% python3 -q
>>> import numpy as np
>>> np.set_printoptions(precision=2, suppress=True, linewidth=160)
>>> rnd = lambda a: np.round(a, 2) + 0
>>> M = np.array([[84.0, 36.0, -54.0, -36.0, -81.0],
...     [36.0, 19.0, -24.0, -16.0, -36.0],
...     [-54.0, -24.0, 39.0, 24.0, 54.0],
...     [-36.0, -16.0, 24.0, 19.0, 36.0],
...     [-81.0, -36.0, 54.0, 36.0, 84.0]])
>>> # equal to its transpose
>>> A2 = np.linalg.inv(M)
>>> rnd(np.linalg.slogdet(M)[0])
np.float64(1.0)
>>> (np.abs(A2) > 1e-9).astype(int)
array([[1, 1, 1, 1, 1],
       [1, 1, 1, 1, 1],
       [1, 1, 1, 1, 1],
       [1, 1, 1, 1, 1],
       [1, 1, 1, 1, 1]])
>>> rnd(np.linalg.det(M) * np.linalg.det(A2))
np.float64(1.0)
>>> rnd(np.linalg.cond(M))
np.float64(77.67)
>>> rnd(A2)
array([[ 0.22, -0.05,  0.08,  0.05,  0.12],
       [-0.05,  0.31,  0.03,  0.02,  0.05],
       [ 0.08,  0.03,  0.28, -0.03, -0.08],
       [ 0.05,  0.02, -0.03,  0.31, -0.05],
       [ 0.12,  0.05, -0.08, -0.05,  0.22]])
>>> rnd(np.linalg.det(M) * A2)
array([[ 4104.,  -972.,  1458.,   972.,  2187.],
       [ -972.,  5859.,   648.,   432.,   972.],
       [ 1458.,   648.,  5319.,  -648., -1458.],
       [  972.,   432.,  -648.,  5859.,  -972.],
       [ 2187.,   972., -1458.,  -972.,  4104.]])
>>> [round(float(x), 2) for x in np.linalg.svd(M, compute_uv=False)[:3]]
[233.0, 3.0, 3.0]
>>> round(np.log10(np.linalg.cond(M)))
2
>>> W = np.array([[1, 1, 0], [1, 2, 1], [0, 2, 0], [0, 1, 0], [1, 1, 2]])
>>> coef = np.array([0, 1, 0])
>>> act = np.maximum(M @ W + coef, 0)
>>> (act > 0).mean(axis=0)
array([0.4, 0.6, 0.6])
>>> act
array([[ 39.,   0.,   0.],
       [ 19.,   0.,   0.],
       [  0.,  55.,  84.],
       [  0.,  36.,  56.],
       [  0.,  76., 132.]])
>>> basis = np.array([[-1, 1], [1, 1], [3, -2]])
>>> (act @ basis).round(6).argmax(axis=1)
array([1, 1, 0, 0, 0])
>>> A2 = act / np.sqrt((act ** 2).mean(axis=1, keepdims=True))
>>> rnd(np.linalg.norm(A2, axis=1))
array([1.73, 1.73, 1.73, 1.73, 1.73])
>>> r0, r1 = M[1], M[2]
>>> r0 @ r1
np.float64(-5664.0)
>>> pr = (r0 @ r1) / (r0 @ r0) * r0
>>> rnd(r1 - pr)
array([-0.13,  4.43,  3.09,  0.06,  0.13])
>>> (r1 - pr) @ r0
np.float64(0.0)
>>> basis = np.array([[2, 2, 1, 4, 5, 1], [1, 5, 0, 5, 1, 1]])
>>> A = np.repeat(basis, 11 // 2, axis=0)
>>> rng = np.random.default_rng(540962)
>>> A = A + 0.05 * rng.normal(size=A.shape)
>>> rnd(A)
array([[ 1.98,  2.03,  1.1 ,  4.12,  5.02,  0.93],
       [ 1.96,  2.04,  1.05,  3.96,  4.99,  1.05],
       [ 1.97,  2.  ,  0.97,  3.99,  5.04,  1.06],
       [ 2.02,  1.97,  0.98,  4.06,  5.  ,  1.12],
       [ 2.06,  2.04,  1.01,  3.91,  5.04,  0.99],
       [ 0.95,  4.93,  0.05,  5.04,  0.92,  1.04],
       [ 0.98,  5.06,  0.02,  5.02,  0.9 ,  1.02],
       [ 0.94,  4.94, -0.04,  5.06,  1.01,  1.02],
       [ 1.13,  5.08,  0.06,  5.  ,  0.94,  0.92],
       [ 1.07,  5.05,  0.01,  5.08,  1.15,  1.01]])
>>> r0, r1 = A[7], A[0]
>>> rnd(r0 @ r1)
np.float64(38.72)
>>> pr = (r0 @ r1) / (r0 @ r0) * r0
>>> np.linalg.matrix_rank(np.outer(r0, r1))
np.int64(1)
>>> rnd(r1 - pr)
array([ 1.29, -1.58,  1.12,  0.42,  4.28,  0.18])
>>> Q, Rm = np.linalg.qr(A)
>>> np.allclose(Rm.T @ Rm, A.T @ A)
True
>>> np.trace(Q @ Q.T)
np.float64(6.0)
>>> rnd(Q.T @ Q)
array([[1., 0., 0., 0., 0., 0.],
       [0., 1., 0., 0., 0., 0.],
       [0., 0., 1., 0., 0., 0.],
       [0., 0., 0., 1., 0., 0.],
       [0., 0., 0., 0., 1., 0.],
       [0., 0., 0., 0., 0., 1.]])
